$ python -q
>>> import numpy as np
>>> np.set_printoptions(precision=3, suppress=True, linewidth=120, floatmode="fixed")
>>> M = np.loadtxt("out6.csv", delimiter=",")
>>> M
array([[0.667, 0.333, 0.000, 0.000, 0.000],
       [0.000, 0.400, 0.200, 0.200, 0.200],
       [0.000, 0.000, 0.500, 0.000, 0.500],
       [0.000, 0.333, 0.000, 0.667, 0.000],
       [0.250, 0.000, 0.250, 0.000, 0.500]])
>>> q, evecs = np.linalg.qr(M[:, :1])[0], np.linalg.qr(M[:, 1:])[0]
>>> s = np.linalg.svd(q.T @ evecs, compute_uv=False)
>>> np.degrees(np.arccos(s.clip(0, 1)))
array([35.995])
>>> round(float(np.linalg.det(M.T)), 3)
0.017
>>> np.round(np.linalg.det(M[::-1]), 3)
np.float64(0.017)
>>> np.poly(M)
array([ 1.000, -2.734,  2.771, -1.279,  0.259, -0.017])
>>> np.linalg.eigvals(M)
array([1.000, 0.667, 0.582, 0.117, 0.368])
>>> q = M.astype(float).copy()
>>> for j in range(5):
...     q[:, j] -= q[:, :j] @ (q[:, :j].T @ q[:, j])
...     q[:, j] /= np.linalg.norm(q[:, j])
... 
>>> np.round(q.T @ q, 3) + 0
array([[1.000, 0.000, 0.000, 0.000, 0.000],
       [0.000, 1.000, 0.000, 0.000, 0.000],
       [0.000, 0.000, 1.000, 0.000, 0.000],
       [0.000, 0.000, 0.000, 1.000, 0.000],
       [0.000, 0.000, 0.000, 0.000, 1.000]])
>>> np.sort(np.abs(np.linalg.eigvals(M)))[::-1]
array([1.000, 0.667, 0.582, 0.368, 0.117])
>>> M @ np.ones(5)
array([1.000, 1.000, 1.000, 1.000, 1.000])
>>> p = np.eye(5)[0]
>>> for _ in range(4):
...     p = p @ M
...     print(p.round(3))
... 
[0.667 0.333 0.000 0.000 0.000]
[0.445 0.355 0.067 0.067 0.067]
[0.313 0.312 0.121 0.115 0.138]
[0.243 0.268 0.157 0.140 0.192]
>>> feats = np.loadtxt("dump.csv", delimiter=",")
>>> feats
array([[-4.594, -7.297,  3.297,  3.703],
       [-5.875, -7.937,  3.937,  3.063],
       [ 0.037, -4.981,  0.981,  6.019],
       [-7.910, -8.955,  4.955,  2.045],
       [-6.772, -8.386,  4.386,  2.614],
       [-5.627, -7.814,  3.814,  3.186],
       [-2.538, -6.269,  2.269,  4.731],
       [-7.547, -8.773,  4.773,  2.227],
       [-8.426, -9.213,  5.213,  1.787],
       [-4.574, -7.287,  3.287,  3.713],
       [-9.411, -9.706,  5.706,  1.294],
       [-6.074, -8.037,  4.037,  2.963],
       [-4.935, -7.467,  3.467,  3.533],
       [-8.262, -9.131,  5.131,  1.869],
       [-8.398, -9.199,  5.199,  1.801],
       [-7.908, -8.954,  4.954,  2.046],
       [-5.326, -7.663,  3.663,  3.337],
       [-5.079, -7.540,  3.540,  3.460]])
>>> np.linalg.lstsq(feats[:-1].T, feats[-1])[2]
np.int32(2)
>>> try:
...     np.linalg.inv(feats)
... except np.linalg.LinAlgError as e:
...     print("failed:", e)
... 
failed: Last 2 dimensions of the array must be square
>>> np.abs(np.diag(np.linalg.qr(feats)[1])) > 1e-9
array([ True,  True, False, False])
>>> np.allclose(feats[:-1].T @ np.linalg.lstsq(feats[:-1].T, feats[-1])[0], feats[-1])
True
>>> data = np.array([[-3.0, 0.0], [0.0, 3.0]])
>>> np.abs(data).max()
np.float64(3.0)
>>> np.zeros(2, 2)
Traceback (most recent call last):
  File "<python-input-26>", line 1, in <module>
    np.zeros(2, 2)
    ~~~~~~~~^^^^^^
TypeError: Cannot interpret '2' as a data type
>>> data[:, 2]
Traceback (most recent call last):
  File "<python-input-27>", line 1, in <module>
    data[:, 2]
    ~~~~^^^^^^
IndexError: index 2 is out of bounds for axis 1 with size 2
>>> round(float(np.linalg.norm(data)), 3)
4.243
>>> np.linalg.matrix_rank(data)
np.int64(2)
>>> np.diff(data, axis=0)
array([[3.000, 3.000]])
>>> data[2]
Traceback (most recent call last):
  File "<python-input-31>", line 1, in <module>
    data[2]
    ~~~~^^^
IndexError: index 2 is out of bounds for axis 0 with size 2
>>> np.count_nonzero(data)
np.int64(2)
>>> data.T @ data
array([[9.000, 0.000],
       [0.000, 9.000]])
>>> ev, evecs = np.linalg.eig(data)
>>> np.prod(ev)
np.float64(-9.0)
>>> np.sort(np.linalg.eigvals(data @ data))
array([9.000, 9.000])
>>> E = np.load("w.npy")
>>> E
array([[ 0.000,  0.000,  1.000],
       [ 0.000,  1.000,  0.000],
       [-1.000,  0.000,  0.000]])
>>> E @ E
array([[-1.000,  0.000,  0.000],
       [ 0.000,  1.000,  0.000],
       [ 0.000,  0.000, -1.000]])
>>> np.sort(np.linalg.eigvals(E).real)
array([0.000, 0.000, 1.000])
>>> mat = np.load("mat.npy")
>>> mat
array([[ 1.131, -0.773,  0.667, -1.286, -0.155],
       [ 1.131,  1.363, -0.823, -0.205, -0.379],
       [-0.283,  0.460,  1.055,  0.214, -1.597],
       [ 1.131, -0.190,  0.702,  1.425,  0.399],
       [ 0.283, -1.139, -1.128,  0.476, -1.060]])
>>> f, v = mat[3], mat[4]
>>> f @ v
np.float64(0.0)
>>> p = (f @ v) / (f @ f) * f
>>> p
array([ 0.000, -0.000,  0.000,  0.000,  0.000])
>>> v - p
array([ 0.283, -1.139, -1.128,  0.476, -1.060])
>>> round(float(np.linalg.norm(f + v) ** 2 + np.linalg.norm(f - v) ** 2), 3)
16.0
>>> np.linalg.matrix_rank(np.outer(f, v))
np.int64(1)
>>> (v - p) @ f
np.float64(0.0)
>>> np.round(np.einsum("ij,ji->", mat, mat), 3)
np.float64(6.748)
>>> np.kron(np.eye(2, dtype=int), mat)
array([[ 1.131, -0.773,  0.667, -1.286, -0.155,  0.000, -0.000,  0.000, -0.000, -0.000],
       [ 1.131,  1.363, -0.823, -0.205, -0.379,  0.000,  0.000, -0.000, -0.000, -0.000],
       [-0.283,  0.460,  1.055,  0.214, -1.597, -0.000,  0.000,  0.000,  0.000, -0.000],
       [ 1.131, -0.190,  0.702,  1.425,  0.399,  0.000, -0.000,  0.000,  0.000,  0.000],
       [ 0.283, -1.139, -1.128,  0.476, -1.060,  0.000, -0.000, -0.000,  0.000, -0.000],
       [ 0.000, -0.000,  0.000, -0.000, -0.000,  1.131, -0.773,  0.667, -1.286, -0.155],
       [ 0.000,  0.000, -0.000, -0.000, -0.000,  1.131,  1.363, -0.823, -0.205, -0.379],
       [-0.000,  0.000,  0.000,  0.000, -0.000, -0.283,  0.460,  1.055,  0.214, -1.597],
       [ 0.000, -0.000,  0.000,  0.000,  0.000,  1.131, -0.190,  0.702,  1.425,  0.399],
       [ 0.000, -0.000, -0.000,  0.000, -0.000,  0.283, -1.139, -1.128,  0.476, -1.060]])
>>> np.linalg.svd(mat, compute_uv=False)
array([2.000, 2.000, 2.000, 2.000, 2.000])
>>> np.round(mat.T @ mat, 3) + 0
array([[4.000, 0.000, 0.000, 0.000, 0.000],
       [0.000, 4.000, 0.000, 0.000, 0.000],
       [0.000, 0.000, 4.000, 0.000, 0.000],
       [0.000, 0.000, 0.000, 4.000, 0.000],
       [0.000, 0.000, 0.000, 0.000, 4.000]])
>>> M.inv()
Traceback (most recent call last):
  File "<python-input-55>", line 1, in <module>
    M.inv()
    ^^^^^
AttributeError: 'numpy.ndarray' object has no attribute 'inv'
>>> np.linalg.matrix_power(M, 2)
array([[0.445, 0.355, 0.067, 0.067, 0.067],
       [0.050, 0.227, 0.230, 0.213, 0.280],
       [0.125, 0.000, 0.375, 0.000, 0.500],
       [0.000, 0.355, 0.067, 0.511, 0.067],
       [0.292, 0.083, 0.250, 0.000, 0.375]])
>>> A = np.load("case13.npy")
>>> A
array([[1, 0, 0],
       [2, 1, 0],
       [2, 3, 1]])
>>> rng = np.random.default_rng(4267)
>>> idx = rng.permutation(3)
>>> idx
array([1, 2, 0])
>>> out = A[idx][:, idx]
>>> np.diag(out)
array([1, 1, 1])
>>> np.sort(np.abs(np.linalg.eigvals(out)))
array([1.000, 1.000, 1.000])
>>> A.sum(axis=1)
array([1, 3, 6])
>>> A.sum(axis=0)
array([5, 4, 1])
>>> A[3]
Traceback (most recent call last):
  File "<python-input-67>", line 1, in <module>
    A[3]
    ~^^^
IndexError: index 3 is out of bounds for axis 0 with size 3
>>> A.shape
(3, 3)
>>> np.unravel_index(np.abs(A).argmax(), A.shape)
(np.int64(2), np.int64(1))
>>> A - A[0]
array([[0, 0, 0],
       [1, 1, 0],
       [1, 3, 1]])
>>> np.abs(A).max()
np.int64(3)
>>> np.diff(A, axis=0)
array([[1, 1, 0],
       [0, 2, 1]])
>>> m1 = np.load("data.npy")
>>> m1
array([[1.000, 0.900],
       [0.900, 1.000]])
>>> Uu, s, Vt = np.linalg.svd(m1)
>>> np.argmax(s[:-1] / (s[1:] + 1e-6)) + 1
np.int64(1)
>>> out = Uu[:, :1] @ np.diag(s[:1]) @ Vt[:1]
>>> round(np.linalg.norm(m1 - out, 2), 3), np.round(s[1], 3)
(np.float64(0.1), np.float64(0.1))
>>> np.round(np.linalg.norm(m1 - out) / np.linalg.norm(m1), 3)
np.float64(0.053)
>>> np.linalg.matrix_rank(m1, rtol=0.05)
np.int64(2)
>>> q, evecs = np.linalg.qr(m1[:, :1])[0], np.linalg.qr(m1[:, 1:])[0]
>>> s = np.linalg.svd(q.T @ evecs, compute_uv=False)
>>> np.degrees(np.arccos(s.clip(0, 1)))
array([6.026])
>>> K = np.array([[0, 1, -1, -2, 2],
...     [-1, -2, -1, 0, 1],
...     [-2, 2, 2, 2, 0],
...     [0, 1, -1, -2, 2],
...     [-2, -1, 2, 1, 0]])
>>> K
array([[ 0,  1, -1, -2,  2],
       [-1, -2, -1,  0,  1],
       [-2,  2,  2,  2,  0],
       [ 0,  1, -1, -2,  2],
       [-2, -1,  2,  1,  0]])
>>> q, evecs = np.linalg.qr(data[:, :1])[0], np.linalg.qr(data[:, 1:])[0]
>>> s = np.linalg.svd(q.T @ evecs, compute_uv=False)
>>> (s > 0.9).sum()
np.int64(0)
>>> round(float(np.linalg.norm(q @ q.T - evecs @ evecs.T, 2)), 3)
1.0
>>> [round(float(x), 3) for x in np.linalg.svd(K, compute_uv=False)[:3]]
[5.462, 3.592, 3.019]
>>> out = np.array([[-3, -3, -2], [0, 3, -3], [2, 3, -2], [1, -3, 3], [3, 3, 0]])
>>> np.einsum("ik,kj->ji", K, out)
array([[ 2,  4, 12,  2, 11],
       [12, -3, 12, 12,  6],
       [-7, 10,  0, -7,  6]])
>>> out.T @ K.T
array([[ 2,  4, 12,  2, 11],
       [12, -3, 12, 12,  6],
       [-7, 10,  0, -7,  6]])
>>> np.linalg.matrix_rank(K @ out)
np.int64(3)
>>> np.einsum("ij->j", K)
array([-5,  1,  1, -1,  5])
>>> np.linalg.matrix_rank(np.vstack([K, out.T]))
np.int64(5)
>>> out @ K
Traceback (most recent call last):
  File "<python-input-97>", line 1, in <module>
    out @ K
    ~~~~^~~
ValueError: matmul: Input operand 1 has a mismatch in its core dimension 0, with gufunc signature (n?,k),(k,m?)->(n?,m?) (size 5 is different from 3)
>>> np.einsum("ij,ij->i", K, K)
array([10,  7, 16, 10, 10])
